% ipython --no-banner

In [1]: import numpy as np

In [2]: import numpy.linalg as la

In [3]: np.set_printoptions(precision=2, suppress=True, linewidth=120)

In [4]: rnd = lambda a: np.round(a, 2) + 0

In [5]: A2 = np.array([[3, 1, 0, 2, 1, 0, 1],
   ...:     [0, 2, 2, 1, 3, 3, 1],
   ...:     [1, 1, 3, 3, 3, 0, 2],
   ...:     [2, 1, 1, 0, 3, 2, 1],
   ...:     [1, 0, 1, 1, 2, 2, 1],
   ...:     [2, 1, 0, 2, 0, 3, 1],
   ...:     [3, 0, 2, 2, 0, 0, 1]])

In [6]: mat = np.triu(A2)

In [7]: mat
Out[7]: 
array([[3, 1, 0, 2, 1, 0, 1],
       [0, 2, 2, 1, 3, 3, 1],
       [0, 0, 3, 3, 3, 0, 2],
       [0, 0, 0, 0, 3, 2, 1],
       [0, 0, 0, 0, 2, 2, 1],
       [0, 0, 0, 0, 0, 3, 1],
       [0, 0, 0, 0, 0, 0, 1]])

In [8]: rnd(la.det(mat))
Out[8]: np.float64(0.0)

In [9]: (mat - mat.T) / 2
Out[9]: 
array([[ 0. ,  0.5,  0. ,  1. ,  0.5,  0. ,  0.5],
       [-0.5,  0. ,  1. ,  0.5,  1.5,  1.5,  0.5],
       [ 0. , -1. ,  0. ,  1.5,  1.5,  0. ,  1. ],
       [-1. , -0.5, -1.5,  0. ,  1.5,  1. ,  0.5],
       [-0.5, -1.5, -1.5, -1.5,  0. ,  1. ,  0.5],
       [ 0. , -1.5,  0. , -1. , -1. ,  0. ,  0.5],
       [-0.5, -0.5, -1. , -0.5, -0.5, -0.5,  0. ]])

In [10]: mat @ mat
Out[10]: 
array([[ 9,  5,  2,  7, 14,  9,  8],
       [ 0,  4, 10,  8, 21, 23, 14],
       [ 0,  0,  9,  9, 24, 12, 14],
       [ 0,  0,  0,  0,  6, 12,  6],
       [ 0,  0,  0,  0,  4, 10,  5],
       [ 0,  0,  0,  0,  0,  9,  4],
       [ 0,  0,  0,  0,  0,  0,  1]])

In [11]: np.trace(mat)
Out[11]: np.int64(14)

In [12]: la.matrix_power(mat, 3)
Out[12]: 
array([[ 27,  19,  16,  29,  79,  84,  56],
       [  0,   8,  38,  34, 108, 139,  90],
       [  0,   0,  27,  27, 102, 102,  77],
       [  0,   0,   0,   0,  12,  48,  24],
       [  0,   0,   0,   0,   8,  38,  19],
       [  0,   0,   0,   0,   0,  27,  13],
       [  0,   0,   0,   0,   0,   0,   1]])

In [13]: np.allclose(mat, mat.T)
Out[13]: False

In [14]: W1 = np.array([[5, 3, 0, 4],
    ...:     [6, 4, 3, 9],
    ...:     [1, 8, 4, 0],
    ...:     [8, 8, 7, 8],
    ...:     [8, 8, 5, 3],
    ...:     [8, 0, 4, 5],
    ...:     [9, 3, 1, 0]])

In [15]: coef = np.array([3, 2, -2, 3])

In [16]: act = np.maximum(mat @ W1 + coef, 0)

In [17]: la.matrix_rank(act)
Out[17]: np.int64(4)

In [18]: act
Out[18]: 
array([[57, 42, 21, 43],
       [82, 61, 47, 53],
       [72, 80, 48, 36],
       [52, 29, 22, 22],
       [44, 21, 17, 19],
       [36,  5, 11, 18],
       [12,  5,  0,  3]])

In [19]: C = np.array([[5, 5, 1], [3, 4, 2], [2, 2, 3], [5, 4, 5]])

In [20]: W1 @ C
Out[20]: 
array([[ 54,  53,  31],
       [ 93,  88,  68],
       [ 37,  45,  29],
       [118, 118,  85],
       [ 89,  94,  54],
       [ 73,  68,  45],
       [ 56,  59,  18]])

In [21]: (act @ C).round(6).argmax(axis=1)
Out[21]: array([0, 1, 1, 1, 1, 0, 1])
